$ python3 -q
>>> import numpy as np
>>> np.set_printoptions(precision=2, suppress=True, linewidth=160, floatmode="fixed")
>>> E = np.loadtxt("data.csv", delimiter=",")
>>> E
array([[4.00, 0.00, 0.00, 0.00],
       [5.00, 0.00, 0.00, 0.00],
       [0.00, 0.00, 4.00, 0.00],
       [0.00, 0.00, 5.00, 0.00]])
>>> # splits into 2 blocks
>>> U, sigma, Vt = np.linalg.svd(E)
>>> sigma
array([6.40, 6.40, 0.00, 0.00])
>>> other = U[:, :2] @ np.diag(sigma[:2]) @ Vt[:2]
>>> print(np.linalg.matrix_rank(E, rtol=0.05))
2
>>> round(np.linalg.norm(E - other) / np.linalg.norm(E), 2)
np.float64(0.0)
>>> other = E / np.sqrt((E ** 2).mean(axis=1, keepdims=True))
>>> E - E.mean(axis=1, keepdims=True)
array([[ 3.00, -1.00, -1.00, -1.00],
       [ 3.75, -1.25, -1.25, -1.25],
       [-1.00, -1.00,  3.00, -1.00],
       [-1.25, -1.25,  3.75, -1.25]])
>>> print(other[1])
[2.00 0.00 0.00 0.00]
>>> np.linalg.matrix_rank(E - E.mean(axis=1, keepdims=True))
np.int64(2)
>>> np.linalg.matrix_rank(other) == np.linalg.matrix_rank(E)
np.True_
>>> np.linalg.norm(other, axis=1)
array([2.00, 2.00, 2.00, 2.00])
>>> feats = np.load("block12.npy")
>>> feats
array([[ 2,  1,  1],
       [ 2,  2,  2],
       [ 2,  2,  2],
       [ 2,  3,  3],
       [ 3,  5,  5],
       [ 3,  5,  5],
       [ 5,  7,  5],
       [ 7,  8,  7],
       [ 7,  9,  9],
       [ 9, 10, 11],
       [ 9, 12, 13],
       [10, 13, 14]])
>>> # rows 1 and 2 are equal
>>> other = np.c_[feats[:, :2] @ np.array([[-3, -2], [2, -2]]), np.array([-6, 9, -4, -9, 6, -6, 9, -6, -4, 8, 5, -8])]
>>> other
array([[ -4,  -6,  -6],
       [ -2,  -8,   9],
       [ -2,  -8,  -4],
       [  0, -10,  -9],
       [  1, -16,   6],
       [  1, -16,  -6],
       [ -1, -24,   9],
       [ -5, -30,  -6],
       [ -3, -32,  -4],
       [ -7, -38,   8],
       [ -3, -42,   5],
       [ -4, -46,  -8]])
>>> np.linalg.matrix_rank(other)
np.int64(3)
>>> print(np.linalg.norm(np.linalg.qr(feats)[0].T @ other, axis=0) ** 2 / ((other ** 2).sum(axis=0) + 1e-12))
[1.00 1.00 0.01]
>>> np.round(np.linalg.lstsq(feats, other[:, 0])[0], 2) + 0
array([-3.00,  2.00,  0.00])
>>> U, sigma, Vt = np.linalg.svd(feats)
>>> sigma
array([42.36,  2.43,  1.71])
>>> np.argmax(sigma[:-1] / (sigma[1:] + 1e-6)) + 1
np.int64(1)
>>> other = U[:, :1] @ np.diag(sigma[:1]) @ Vt[:1]
>>> round(float(np.abs(feats - other).max()), 2)
1.17
>>> round(np.linalg.norm(feats - other, 2), 2), round(sigma[1], 2)
(np.float64(2.43), np.float64(2.43))
>>> np.linalg.matrix_rank(other)
np.int64(1)
>>> cov = np.cov(feats, rowvar=False)
>>> print(cov.shape)
(3, 3)
>>> np.polyfit(feats[:, 0], feats[:, 2], 1)
array([ 1.36, -0.47])
>>> np.argwhere(np.triu(np.abs(np.corrcoef(feats.T)) > 0.8, 1))
array([[0, 1],
       [0, 2],
       [1, 2]])
>>> np.corrcoef(feats.T)
array([[1.00, 0.97, 0.96],
       [0.97, 1.00, 0.98],
       [0.96, 0.98, 1.00]])
>>> print(np.round(np.corrcoef(feats[:, 0], feats[:, 2])[0, 1], 2))
0.96
>>> np.median(feats, axis=0)
array([4.00, 6.00, 5.00])
>>> cov
array([[ 9.90, 12.42, 13.42],
       [12.42, 16.45, 17.63],
       [13.42, 17.63, 19.54]])
>>> np.linalg.eigvalsh(cov)[::-1]
array([45.17,  0.46,  0.26])
>>> Ac = feats - feats.mean(axis=0)
>>> vecs = np.linalg.svd(Ac)[2][:1]
>>> other = Ac - Ac @ vecs.T @ vecs
>>> round(np.linalg.norm(other) / np.linalg.norm(Ac), 2)
np.float64(0.13)
>>> print(np.diag(vecs.T @ vecs))
[0.21 0.36 0.43]
>>> np.linalg.norm(other, axis=1).round(6).argmax()
np.int64(6)
>>> m1 = np.load("w.npy")
>>> m1
array([[ 2.00, -4.00, -6.00, -2.00],
       [-4.00,  2.00,  6.00,  2.00],
       [-6.00,  6.00,  7.00,  3.00],
       [-2.00,  2.00,  3.00, -1.00]])
>>> other = m1 / np.linalg.norm(m1, axis=1, keepdims=True)
>>> cov = other @ other.T
>>> print((cov - 2 * np.eye(4)).round(6).argmax(axis=1))
[3 2 1 2]
>>> round(np.degrees(np.arccos(np.clip(cov[1, 3], -1, 1))), 2)
np.float64(31.57)
>>> arr = np.array([[0, 1, 1], [1, 2, 2], [3, 1, 3]])
>>> arr
array([[0, 1, 1],
       [1, 2, 2],
       [3, 1, 3]])
>>> other = np.array([[-6, -5], [9, 3]])
>>> C = np.kron(other, arr)
>>> C
array([[  0,  -6,  -6,   0,  -5,  -5],
       [ -6, -12, -12,  -5, -10, -10],
       [-18,  -6, -18, -15,  -5, -15],
       [  0,   9,   9,   0,   3,   3],
       [  9,  18,  18,   3,   6,   6],
       [ 27,   9,  27,   9,   3,   9]])
>>> C.shape
(6, 6)
